$ python3 -q
>>> import numpy as np
>>> from numpy import linalg as LA
>>> np.set_printoptions(suppress=True, linewidth=140)
>>> A = np.loadtxt("x.csv", delimiter=",")
>>> print(A)
[[ 0.49  0.59  0.85 -0.87  0.66  0.98 -0.64  0.74 -0.73 -0.07  0.24 -0.92  0.77]
 [-0.46  0.89  0.92 -0.9   0.92  0.97  0.64  0.45 -0.85 -0.41 -0.37 -0.63 -0.2 ]
 [-0.24  0.14 -0.16 -0.1   0.16  0.1   0.14 -0.27 -0.35  0.02 -0.25 -0.12  0.06]
 [ 0.33  0.6   0.98 -0.48  0.63  0.58  0.66  0.94  0.79 -0.6   0.69  0.7  -0.89]
 [ 0.25  0.21 -0.62 -0.81  0.3   0.97 -0.91 -0.48 -0.97  0.5  -0.5  -0.99  0.99]
 [ 1.    0.15  1.   -0.94  0.21  1.   -0.99  1.    0.88 -0.34  0.99 -0.96  0.86]
 [ 0.06 -0.53 -0.94  0.18 -0.55 -0.05 -0.81 -0.81 -0.76  0.56 -0.47 -0.84  0.93]
 [ 0.98 -0.65  0.96 -0.03 -0.7   0.55 -0.94  0.99  0.98 -0.13  0.98 -0.2   0.35]
 [ 0.1  -0.63 -0.74  0.71 -0.69 -0.86 -0.19 -0.4   0.59  0.21  0.1   0.54 -0.08]
 [-0.25  0.26  0.64  0.15  0.26 -0.41  0.73  0.35  0.58 -0.35  0.15  0.79 -0.84]
 [-0.73 -0.12 -0.78  0.63 -0.16 -0.89  0.75 -0.82  0.    0.02 -0.59  0.78 -0.66]
 [-0.99  0.78 -0.99 -0.6   0.84  0.54  0.78 -1.   -1.    0.48 -0.99 -0.91  0.84]
 [-0.63 -0.17  0.38  0.89 -0.27 -0.99  0.97  0.04  0.97 -0.54  0.23  1.   -0.99]
 [-0.31 -0.24 -0.8   0.27 -0.26 -0.41 -0.14 -0.72 -0.47  0.27 -0.45 -0.22  0.43]
 [-0.88  0.2  -0.94  0.21  0.23 -0.54  0.64 -0.96 -0.9   0.26 -0.89 -0.08  0.17]
 [-1.    0.82 -1.    0.27  0.86 -0.89  1.   -1.   -1.    0.25 -1.    0.49 -0.61]
 [ 0.18  0.56  0.64 -0.81  0.64  0.95 -0.43  0.4  -0.79 -0.02 -0.08 -0.88  0.7 ]
 [-0.08 -0.6  -0.99  0.1  -0.62  0.14 -0.92 -0.95 -0.95  0.74 -0.74 -0.96  0.99]
 [ 0.99 -0.8   0.97  0.42 -0.85 -0.1  -0.93  1.    1.   -0.24  0.99  0.54 -0.24]
 [-0.99 -0.06 -0.93  0.98 -0.19 -1.    1.   -0.99  0.86 -0.47 -0.9   1.   -1.  ]
 [-0.18 -0.56 -0.47  0.84 -0.64 -0.96  0.6  -0.24  0.89 -0.09  0.21  0.94 -0.85]
 [-0.98 -0.39 -1.    0.95 -0.47 -1.    0.97 -1.   -0.34  0.22 -0.95  0.97 -0.91]
 [-0.96 -0.34 -0.97  0.95 -0.43 -1.    0.98 -0.98  0.45 -0.05 -0.85  0.99 -0.97]
 [ 0.98 -0.46  0.98 -0.41 -0.5   0.85 -0.95  1.    0.97 -0.22  0.98 -0.48  0.44]
 [ 0.81 -0.73  0.15  0.6  -0.78 -0.64 -0.73  0.74  0.92  0.09  0.8   0.4   0.06]
 [ 0.66 -0.25  0.93  0.48 -0.33 -0.65  0.38  0.94  0.98 -0.48  0.87  0.93 -0.92]
 [ 0.89 -0.88 -0.02  0.81 -0.91 -0.88 -0.81  0.81  0.98  0.14  0.89  0.66 -0.06]
 [ 0.95 -0.35  0.82 -0.64 -0.35  0.94 -0.97  0.95  0.41  0.17  0.87 -0.93  0.92]
 [-0.29  0.19  0.16  0.04  0.2  -0.19  0.48 -0.08  0.06 -0.14 -0.13  0.4  -0.47]]
>>> dist = LA.norm(A[:, None] - A[None], axis=-1)
>>> print(LA.matrix_rank(dist ** 2))
15
>>> print(np.flatnonzero(dist[27] < dist.mean() / 2))
[ 5  7 23 27]
>>> print(dist.mean(axis=1).argmax())
11
>>> print(dist[:5, :5].round(2))
[[0.   2.08 2.56 3.2  2.25]
 [2.08 0.   2.3  2.73 3.07]
 [2.56 2.3  0.   2.88 2.28]
 [3.2  2.73 2.88 0.   4.44]
 [2.25 3.07 2.28 4.44 0.  ]]
